>>> import numpy as np
>>> np.set_printoptions(suppress=True, linewidth=140)
>>> A = np.loadtxt("block0.csv", delimiter=",")
>>> A.round(2)
array([[  0.96, -14.56,  -2.82,   7.86],
       [ 12.02,  -4.95,  -6.17, -11.32],
       [  3.67,  -2.25,  16.71,  -3.58],
       [ 12.8 ,   2.66,  -2.6 ,   9.64]])
>>> rng = np.random.default_rng(530)
>>> z = rng.permutation(4)
>>> Y = A[:, z] * rng.choice([-1, 1], 4)
>>> Y.round(2)
array([[ -7.86,   0.96, -14.56,   2.82],
       [ 11.32,  12.02,  -4.95,   6.17],
       [  3.58,   3.67,  -2.25, -16.71],
       [ -9.64,  12.8 ,   2.66,   2.6 ]])
>>> Uu, _, vt = np.linalg.svd(A.T @ Y)
>>> np.round(Uu @ vt, 2) + 0
array([[ 0.,  1.,  0.,  0.],
       [ 0.,  0.,  1.,  0.],
       [ 0.,  0.,  0., -1.],
       [-1.,  0.,  0.,  0.]])
>>> X = np.loadtxt("dump.csv", delimiter=",")
>>> print(X.round(2))
[[0.43 0.14 0.14 0.   0.29]
 [0.22 0.33 0.22 0.11 0.11]
 [0.22 0.22 0.22 0.22 0.11]
 [0.14 0.14 0.14 0.43 0.14]
 [0.18 0.18 0.18 0.18 0.27]]
>>> # a transition matrix
>>> z = rng.permutation(5)
>>> z
array([3, 1, 0, 4, 2])
>>> Y = X[z][:, z]
>>> np.allclose(Y, X)
False
>>> Y.round(2)
array([[0.43, 0.14, 0.14, 0.14, 0.14],
       [0.11, 0.33, 0.22, 0.11, 0.22],
       [0.  , 0.14, 0.43, 0.29, 0.14],
       [0.18, 0.18, 0.18, 0.27, 0.18],
       [0.22, 0.22, 0.22, 0.11, 0.22]])
>>> np.round(np.trace(Y), 2)
np.float64(1.69)
>>> x0 = np.array([1, 3, 3, 1, 1])
>>> h = np.maximum(X @ x0, 0)
>>> np.round(np.maximum(X @ x0, 0) - np.maximum(-X @ x0, 0), 2)
array([1.57, 2.11, 1.89, 1.57, 1.73])
>>> print(np.round(X.T @ h, 2))
[2.1  1.89 1.65 1.64 1.59]
>>> np.round(np.tanh(X @ x0), 2)
array([0.92, 0.97, 0.96, 0.92, 0.94])
>>> np.round(X * (h > 1e-9)[:, None], 2)
array([[0.43, 0.14, 0.14, 0.  , 0.29],
       [0.22, 0.33, 0.22, 0.11, 0.11],
       [0.22, 0.22, 0.22, 0.22, 0.11],
       [0.14, 0.14, 0.14, 0.43, 0.14],
       [0.18, 0.18, 0.18, 0.18, 0.27]])
>>> h.round(2)
array([1.57, 2.11, 1.89, 1.57, 1.73])
>>> proj = np.triu(np.array([[1, 2, 7, -4, 8],
...     [-1, -7, -1, 9, 1],
...     [-5, 9, 7, -1, 0],
...     [-5, 8, -8, -2, 0],
...     [5, -7, 5, -1, -1]]), 1) + np.eye(5)
>>> Y = proj @ X @ np.linalg.inv(proj)
>>> np.linalg.matrix_rank(Y)
np.int64(5)
>>> np.round(np.poly(Y), 2) + 0
array([ 1.  , -1.69,  0.84, -0.17,  0.01,  0.  ])
>>> print(np.round(np.linalg.eigvals(X).sum().real, 2))
1.69
>>> np.round(np.poly(X), 2) + 0
array([ 1.  , -1.69,  0.84, -0.17,  0.01,  0.  ])
>>> round(np.einsum("ij,ji->", X, X), 2)
np.float64(1.16)
>>> round(float(np.linalg.det(2 * X)), 2), round(np.linalg.det(X), 2)
(0.01, np.float64(0.0))
>>> K = np.load("m.npy")
>>> K.round(2)
array([[ 0.95, -0.11,  0.2 ],
       [-0.11,  0.79,  0.4 ],
       [ 0.2 ,  0.4 ,  0.27]])
>>> # equal to its transpose
>>> evals, vecs = np.linalg.eigh(K)
>>> np.round(vecs @ np.diag(evals) @ vecs.T, 2)
array([[ 0.95, -0.11,  0.2 ],
       [-0.11,  0.79,  0.4 ],
       [ 0.2 ,  0.4 ,  0.27]])
>>> np.round(vecs.T @ vecs, 2) + 0
array([[1., 0., 0.],
       [0., 1., 0.],
       [0., 0., 1.]])
>>> (evals > 1e-8).sum(), (evals < -1e-8).sum()
(np.int64(2), np.int64(0))
>>> np.round(vecs.T @ K @ vecs, 2) + 0
array([[0., 0., 0.],
       [0., 1., 0.],
       [0., 0., 1.]])
>>> np.linalg.cond(K) > 100
np.True_
>>> np.argsort(-np.linalg.norm(K, axis=0).round(6), kind="stable")[:3]
array([0, 1, 2])
>>> np.linalg.matrix_rank(K, rtol=0.1)
np.int64(2)
>>> np.round(K @ np.linalg.pinv(K) @ K, 2)
array([[ 0.95, -0.11,  0.2 ],
       [-0.11,  0.79,  0.4 ],
       [ 0.2 ,  0.4 ,  0.27]])
>>> np.unique(K.round(6), axis=0).shape
(3, 3)
>>> round(np.trace(np.linalg.pinv(K) @ K), 2)
np.float64(2.0)
>>> print(np.linalg.lstsq(K[:-1].T, K[-1])[2])
2
>>> z = rng.permutation(3)
>>> z
array([0, 2, 1])
>>> Y = K[z][:, z]
>>> np.round(np.sort(np.abs(np.linalg.eigvals(Y))), 2) + 0
array([0., 1., 1.])
>>> data = np.loadtxt("data.csv", delimiter=",")
>>> data
array([[  0., -12.,   1.,   3.],
       [ 12.,   0.,  15.,   1.],
       [ -1., -15.,   0.,   8.],
       [ -3.,  -1.,  -8.,   0.]])
>>> x0 = np.array([-4, -2, -2, -6])
>>> x0 @ data @ x0
np.float64(0.0)
>>> Q = np.linalg.solve(np.eye(4) - data, np.eye(4) + data)
>>> np.round(Q @ Q.T, 2) + 0
array([[1., 0., 0., 0.],
       [0., 1., 0., 0.],
       [0., 0., 1., 0.],
       [0., 0., 0., 1.]])
>>> print(round(np.linalg.det(Q), 2))
1.0
>>> x0 = np.array([-3, 2, 3, -2])
>>> h = np.maximum(data @ x0, 0)
>>> np.round(np.tanh(data @ x0), 2)
array([-1.,  1., -1., -1.])
>>> np.flatnonzero(h > 1e-9)
array([1])
>>> print(np.maximum(data @ x0, 0) - np.maximum(-data @ x0, 0))
[-27.   7. -43. -17.]
>>> h
array([0., 7., 0., 0.])
>>> np.maximum(data @ (3 * x0), 0)
array([ 0., 21.,  0.,  0.])
>>> W0 = np.array([[0.49, -0.2, 2.35, 0.6, -1.78, 0.55],
...     [0.2, -0.06, -0.62, 0.18, 0.42, -1.16],
...     [0.41, -0.14, -0.03, 0.42, -0.04, -1.29],
...     [0.44, -0.19, 2.87, 0.57, -2.15, 1.16]])
>>> W0
array([[ 0.49, -0.2 ,  2.35,  0.6 , -1.78,  0.55],
       [ 0.2 , -0.06, -0.62,  0.18,  0.42, -1.16],
       [ 0.41, -0.14, -0.03,  0.42, -0.04, -1.29],
       [ 0.44, -0.19,  2.87,  0.57, -2.15,  1.16]])
>>> Y = W0 / np.sqrt((W0 ** 2).mean(axis=1, keepdims=True))
>>> np.round(np.linalg.norm(Y, axis=1), 2)
array([2.45, 2.45, 2.45, 2.45])
>>> np.linalg.matrix_rank(W0 - W0.mean(axis=1, keepdims=True))
np.int64(2)
>>> Y[3].round(2)
array([ 0.28, -0.12,  1.83,  0.36, -1.37,  0.74])
>>> f = np.array([0, 1, -2])
>>> np.round(np.convolve(W0[0], f), 2)
array([ 0.  ,  0.49, -1.18,  2.75, -4.1 , -2.98,  4.11, -1.1 ])
>>> np.round(np.polyval(f, W0[0]), 2)
array([-1.51, -2.2 ,  0.35, -1.4 , -3.78, -1.45])
>>> np.round(np.correlate(W0[0], W0[1], "full"), 2)
array([-0.57,  0.44, -2.72, -0.05,  2.83, -2.62, -0.64,  1.64, -0.11, -0.39,  0.11])
>>> E = np.load("sample5.npy")
>>> E
array([[ -0.4,  -0.3,  -1.2,   0.7,   0.5],
       [  0. ,  -0.3,   0.7,  -0.5,  -0.8],
       [  1.2,   0.7,  -1.3,  -0.1,  -1.7],
       [  0.8,  -0.2,   1.1,  -1.3,   0.3],
       [ -1.1,  -1.1,  -0.6,  -0.1,   0.9],
       [  0.1,  -0.1,  -2.1,   0.8,   0.6],
       [  1.4,   0.5,   1.5,  -1.4,  -0.5],
       [ -0.2,   0.5,  -2. ,  -0.6,   1.1],
       [ -0.1,   1.7,  -1.4,   0.7,   0.4],
       [  0.9,  -0.1,  -0.2,  -1.5,  -0.9],
       [ -1.6,   2.1,  -0.4,  -0.1,  -1.5],
       [  1. ,   0. ,  -0.2,   0.2,   1.1],
       [ -1.2,   0.5,  -2. ,   0.3,   1.3],
       [  0.6,   1. ,  -0.6,   1.6,  -0.1],
       [  0.7,  -1. ,  -1.9,   0.6,   0.8],
       [ -2.2,   1.1,  -0.2,   0.4,  -1.3],
       [ -0.6,  -2.1,   0.2,   1.1,  -1. ],
       [ -0.5,  -0.6,   0.2,   0.4,   1.2],
       [  0.6,  -0.5,  -0.9,   0.4,   0.7],
       [ 30. ,   8. ,   6. , -10. ,  36. ],
       [  0.3,   0.5,   0.1,   1.4,   2.1],
       [  0.8,   0.1,  -0.7,  -0.7,  -0.8],
       [  2.4,  -1.1,  -1.1,  -0.3,  -0.4]])
>>> # row 19 is much longer than the rest
>>> basis = E[[12, 3]].astype(float)
>>> for _ in range(3):
...     z = np.linalg.norm(E[:, None] - basis, axis=-1).argmin(axis=1)
...     basis = np.array([E[z == j].mean(axis=0) for j in range(2)])
... 
>>> z
array([0, 0, 0, 0, 0, 0, 0, 0, 0, 0, 0, 0, 0, 0, 0, 0, 0, 0, 0, 1, 0, 0, 0])
>>> np.round(basis[1] - basis[0], 2)
array([ 29.87,   7.94,   6.59, -10.09,  35.91])
>>> dist = np.linalg.norm(E[:, None] - E[None], axis=-1)
>>> dist[1].round(6).argsort(kind="stable")[:4]
array([ 1,  3,  9, 21])
>>> dist.shape
(23, 23)
>>> np.linalg.matrix_rank(dist ** 2)
np.int64(7)
>>> dist.mean(axis=1).argmax()
np.int64(19)
>>> print((dist + 1e9 * np.eye(23)).round(6).argmin(axis=1))
[ 5  3 21  6 17  0  3 12 13 21 15 18  7  8  5 10  1  4 11 20 11  9 21]
>>> print(dist[:5, :5].round(2))
[[0.   2.63 3.01 3.28 1.51]
 [2.63 0.   2.72 1.63 2.57]
 [3.01 2.72 0.   3.49 3.97]
 [3.28 1.63 3.49 0.   3.02]
 [1.51 2.57 3.97 3.02 0.  ]]
>>> Y = np.array([[3, 3, 0, 2, 3, 1]])
>>> m1 = Y.T @ Y
>>> m1
array([[9, 9, 0, 6, 9, 3],
       [9, 9, 0, 6, 9, 3],
       [0, 0, 0, 0, 0, 0],
       [6, 6, 0, 4, 6, 2],
       [9, 9, 0, 6, 9, 3],
       [3, 3, 0, 2, 3, 1]])
>>> # symmetric
>>> Uu, sig, vt = np.linalg.svd(m1, full_matrices=False)
>>> np.round(np.abs(vt[0]), 2)
array([0.53, 0.53, 0.  , 0.35, 0.53, 0.18])
>>> np.round(vt @ vt.T, 2) + 0
array([[1., 0., 0., 0., 0., 0.],
       [0., 1., 0., 0., 0., 0.],
       [0., 0., 1., 0., 0., 0.],
       [0., 0., 0., 1., 0., 0.],
       [0., 0., 0., 0., 1., 0.],
       [0., 0., 0., 0., 0., 1.]])
>>> np.sqrt((sig ** 2).sum()), round(np.linalg.norm(m1), 2)
(np.float64(32.0), np.float64(32.0))
>>> np.cumsum(sig ** 2) / np.sum(sig ** 2)
array([1., 1., 1., 1., 1., 1.])
>>> np.allclose(Uu * sig @ vt, m1)
True
>>> print(np.round(Uu.T @ Uu, 2) + 0)
[[1. 0. 0. 0. 0. 0.]
 [0. 1. 0. 0. 0. 0.]
 [0. 0. 1. 0. 0. 0.]
 [0. 0. 0. 1. 0. 0.]
 [0. 0. 0. 0. 1. 0.]
 [0. 0. 0. 0. 0. 1.]]
>>> np.round(Uu.T @ m1 @ vt.T, 2) + 0
array([[32.,  0.,  0.,  0.,  0.,  0.],
       [ 0.,  0.,  0.,  0.,  0.,  0.],
       [ 0.,  0.,  0.,  0.,  0.,  0.],
       [ 0.,  0.,  0.,  0.,  0.,  0.],
       [ 0.,  0.,  0.,  0.,  0.,  0.],
       [ 0.,  0.,  0.,  0.,  0.,  0.]])
>>> Uu.shape, sig.shape, vt.shape
((6, 6), (6,), (6, 6))
